$ python -q
>>> import numpy as np
>>> np.set_printoptions(precision=1, suppress=True, linewidth=140)
>>> X = np.loadtxt("dump.csv", delimiter=",")
>>> X
array([[-0.8, -0.9, -0.1, -0.2, -0.3,  0.8,  1.1,  0.3, -1.2,  0.4],
       [ 4.3,  4.9,  0.2, -0.2,  3.2, -3.4, -4. , -2. ,  4. , -1.2],
       [ 4.8,  4.2,  0.1,  0.3,  2.2, -3.5, -4.3, -2.1,  4.6, -1.1],
       [-2.3, -2.1,  0.3,  0.4, -1.4,  1.4,  2.5,  1.1, -1.7,  0.2],
       [ 1. ,  0.9, -0.1,  0.3,  0.6, -1.2, -1.4, -0.4,  0.7, -0.4],
       [-0.1, -0.5,  0. ,  0.4, -0.8,  0.2,  0.5,  0.3, -0.2,  0. ],
       [ 4.2,  4.8, -0.3,  0. ,  2.9, -3.9, -4.5, -1.5,  5.1, -0.8],
       [-0.8, -1.1, -0.2,  0.4, -1.2,  0.7,  0.8,  0.5, -1.3, -0.2],
       [-4.6, -5. ,  0.1, -0.1, -3.3,  4. ,  4.5,  2. , -5.7,  0.9],
       [ 6.9,  6. ,  0.5, -0.1,  3.4, -5.5, -6.4, -2. ,  6.4, -1.3],
       [ 2.3,  2. ,  0.3, -0.3,  1.2, -1.8, -1.9, -0.7,  2.3, -0.2],
       [ 2.9,  3.2,  0.1,  0.2,  1.4, -2. , -2.9, -1.1,  3.1, -0.7],
       [-7.8, -7.5, -0.2, -0.6, -4.8,  6.2,  8.2,  3.3, -7.7,  1.5]])
>>> Y = np.c_[X[:, :7] @ np.array([[0, 1, 0, 0, 1, 3, 1],
...     [2, 0, 3, 0, 3, 3, 0],
...     [0, 2, 3, 0, 2, 3, 0],
...     [2, 0, 3, 2, 1, 2, 2],
...     [2, 3, 0, 0, 1, 1, 2],
...     [3, 3, 0, 3, 0, 0, 1],
...     [2, 3, 3, 0, 2, 1, 0]]), np.array([3, -4, -1, -8, -2, 5, -2, 1, 4, -5, 3, 8, -6])]
>>> Y.round(1) + 0
array([[  1.8,   3.8,  -0.3,   2. ,  -2. ,  -5. ,  -1. ,   3. ],
       [ -2.4,  -7.9,   2.7, -10.6,  14.4,  27. ,   6.9,  -4. ],
       [ -5.7, -11.8,   0.9,  -9.9,  11.5,  25.8,   6.3,  -1. ],
       [  3. ,   5.8,   3.3,   5. ,  -4. , -10.4,  -2.9,  -8. ],
       [ -2.8,  -5.2,  -0.9,  -3. ,   1.6,   5.2,   1.6,  -2. ],
       [ -0.2,  -0.4,   1.2,   1.4,  -1. ,  -1.3,  -0.7,   5. ],
       [ -5.3, -12.9,   0. , -11.7,  11.9,  24.5,   6.1,  -2. ],
       [ -0.1,  -0.3,  -0.3,   2.9,  -3.7,  -5.9,  -1.7,   1. ],
       [  4.2,  11.2,  -1.5,  11.8, -13.8, -27.5,  -7.4,   4. ],
       [-10.7, -17.6,   0. , -16.7,  16.4,  37. ,   8. ,  -5. ],
       [ -3.4,  -4.6,   0.3,  -6. ,   6. ,  12.5,   2.3,   3. ],
       [ -2.2,  -7.4,   1.8,  -5.6,   8.5,  17.5,   4.1,   8. ],
       [  9.2,  20.6,  -0.3,  17.4, -19.7, -44.3, -12.4,  -6. ]])
>>> np.linalg.matrix_rank(Y)
np.int64(8)
>>> np.round(np.linalg.norm(Y - X @ np.linalg.lstsq(X, Y)[0], axis=0), 1) + 0
array([0., 0., 0., 0., 0., 0., 0., 4.])
>>> np.round(np.linalg.lstsq(X, Y[:, 0])[0], 1) + 0
array([0., 2., 0., 2., 2., 3., 2., 0., 0., 0.])
>>> f = np.array([1, 1, 0])
>>> np.polyval(f, X[6])
array([21.8, 27.8, -0.2,  0. , 11.3, 11.3, 15.8,  0.8, 31.1, -0.2])
>>> np.array([np.convolve(row, f, "same") for row in X])
array([[ -1.7,  -1. ,  -0.3,  -0.5,   0.5,   1.9,   1.4,  -0.9,  -0.8,   0.4],
       [  9.2,   5.1,   0. ,   3. ,  -0.2,  -7.4,  -6. ,   2. ,   2.8,  -1.2],
       [  9. ,   4.3,   0.4,   2.5,  -1.3,  -7.8,  -6.4,   2.5,   3.5,  -1.1],
       [ -4.4,  -1.8,   0.7,  -1. ,   0. ,   3.9,   3.6,  -0.6,  -1.5,   0.2],
       [  1.9,   0.8,   0.2,   0.9,  -0.6,  -2.6,  -1.8,   0.3,   0.3,  -0.4],
       [ -0.6,  -0.5,   0.4,  -0.4,  -0.6,   0.7,   0.8,   0.1,  -0.2,   0. ],
       [  9. ,   4.5,  -0.3,   2.9,  -1. ,  -8.4,  -6. ,   3.6,   4.3,  -0.8],
       [ -1.9,  -1.3,   0.2,  -0.8,  -0.5,   1.5,   1.3,  -0.8,  -1.5,  -0.2],
       [ -9.6,  -4.9,   0. ,  -3.4,   0.7,   8.5,   6.5,  -3.7,  -4.8,   0.9],
       [ 12.9,   6.5,   0.4,   3.3,  -2.1, -11.9,  -8.4,   4.4,   5.1,  -1.3],
       [  4.3,   2.3,   0. ,   0.9,  -0.6,  -3.7,  -2.6,   1.6,   2.1,  -0.2],
       [  6.1,   3.3,   0.3,   1.6,  -0.6,  -4.9,  -4. ,   2. ,   2.4,  -0.7],
       [-15.3,  -7.7,  -0.8,  -5.4,   1.4,  14.4,  11.5,  -4.4,  -6.2,   1.5]])
>>> np.convolve(X[6], f)
array([ 4.2,  9. ,  4.5, -0.3,  2.9, -1. , -8.4, -6. ,  3.6,  4.3, -0.8,  0. ])
>>> np.correlate(X[6], X[10], "full")
array([ -0.8,   8.7,   8.2, -12. , -17.1,   4.4,  -5.1, -13.4,  10.8,  51.2,  10.4, -10.5,  -3.5,   5.5, -20.9, -11.6,   6.5,  10.1,  -1.8])
>>> left, sigma, VT = np.linalg.svd(X)
>>> np.argmax(sigma[:-1] / (sigma[1:] + 1e-6)) + 1
np.int64(1)
>>> Y = left[:, :1] @ np.diag(sigma[:1]) @ VT[:1]
>>> np.linalg.matrix_rank(Y)
np.int64(1)
>>> round(np.linalg.norm(X - Y) / np.linalg.norm(X), 1)
np.float64(0.1)
>>> round(np.linalg.norm(X - Y, 2), 1), round(sigma[1], 1)
(np.float64(1.8), np.float64(1.8))
>>> A = np.load("mat.npy")
>>> A
array([[-0.5,  0.9,  0. ],
       [-0.9, -0.5,  0. ],
       [ 0. ,  0. ,  1. ]])
>>> # splits into 2 blocks
>>> vec = np.array([-1, 0, 3])
>>> (A * vec).sum(axis=1)
array([0.5, 0.9, 3. ])
>>> vec = np.array([-2, 2, 1])
>>> target = A @ vec
>>> target
array([2.7, 0.7, 1. ])
>>> np.linalg.solve(A.T, A[1])
array([0., 1., 0.])
>>> np.linalg.solve(A, A[:, 2])
array([-0.,  0.,  1.])
>>> np.linalg.solve(A, target)
array([-2.,  2.,  1.])
>>> np.sort(np.linalg.eigvals(A).real)
array([-0.5, -0.5,  1. ])
>>> (np.linalg.matrix_power((A != 0) + (A.T != 0) + np.eye(3), 3) > 0).astype(int)
array([[1, 1, 0],
       [1, 1, 0],
       [0, 0, 1]])
>>> (A != 0).astype(int)
array([[1, 1, 0],
       [1, 1, 0],
       [0, 0, 1]])
>>> np.flatnonzero(np.linalg.matrix_power((A != 0) + (A.T != 0) + np.eye(3), 3)[0])
array([0, 1])
>>> A @ A
array([[-0.5, -0.9,  0. ],
       [ 0.9, -0.5,  0. ],
       [ 0. ,  0. ,  1. ]])
>>> rng = np.random.default_rng(1692)
>>> z = rng.permutation(3)
>>> Y = A[:, z] * rng.choice([-1, 1], 3)
>>> Y
array([[-0.5, -0.9,  0. ],
       [-0.9,  0.5,  0. ],
       [ 0. , -0. ,  1. ]])
>>> left, _, VT = np.linalg.svd(A.T @ Y)
>>> np.round(left @ VT, 1) + 0
array([[ 1.,  0.,  0.],
       [ 0., -1.,  0.],
       [ 0.,  0.,  1.]])
>>> Q, R = np.linalg.qr(A)
>>> round(np.trace(Q @ Q.T), 1)
np.float64(3.0)
>>> Y = np.array([[2, 1], [1, -2]])
>>> C = np.array([[0, 3], [0, 2]])
>>> feats = np.kron(Y, C)
>>> feats
array([[ 0,  6,  0,  3],
       [ 0,  4,  0,  2],
       [ 0,  3,  0, -6],
       [ 0,  2,  0, -4]])
>>> t3 = np.stack([feats, -3 * feats, feats[::-1]])
>>> np.linalg.matrix_rank(t3.reshape(3, -1))
np.int64(2)
>>> np.einsum("bij,cij->bc", t3, t3)
array([[ 130, -390,    0],
       [-390, 1170,    0],
       [   0,    0,  130]])
>>> np.linalg.norm(t3, axis=(1, 2))
array([11.4, 34.2, 11.4])
>>> Y = feats + rng.integers(-2, 3, (4, 2)) @ rng.integers(-2, 3, (2, 4))
>>> Y
array([[ 2,  4, -2,  4],
       [ 4,  0, -4,  4],
       [ 0,  1, -3, -4],
       [ 0,  4,  3, -6]])
>>> np.abs(Y - feats).sum(axis=1)
array([ 7, 14,  7,  7])
>>> np.round(np.linalg.svd(Y - feats, compute_uv=False), 1) + 0
array([9.5, 2.9, 0. , 0. ])
>>> np.linalg.matrix_rank(Y - feats, tol=1e-8)
np.int64(2)
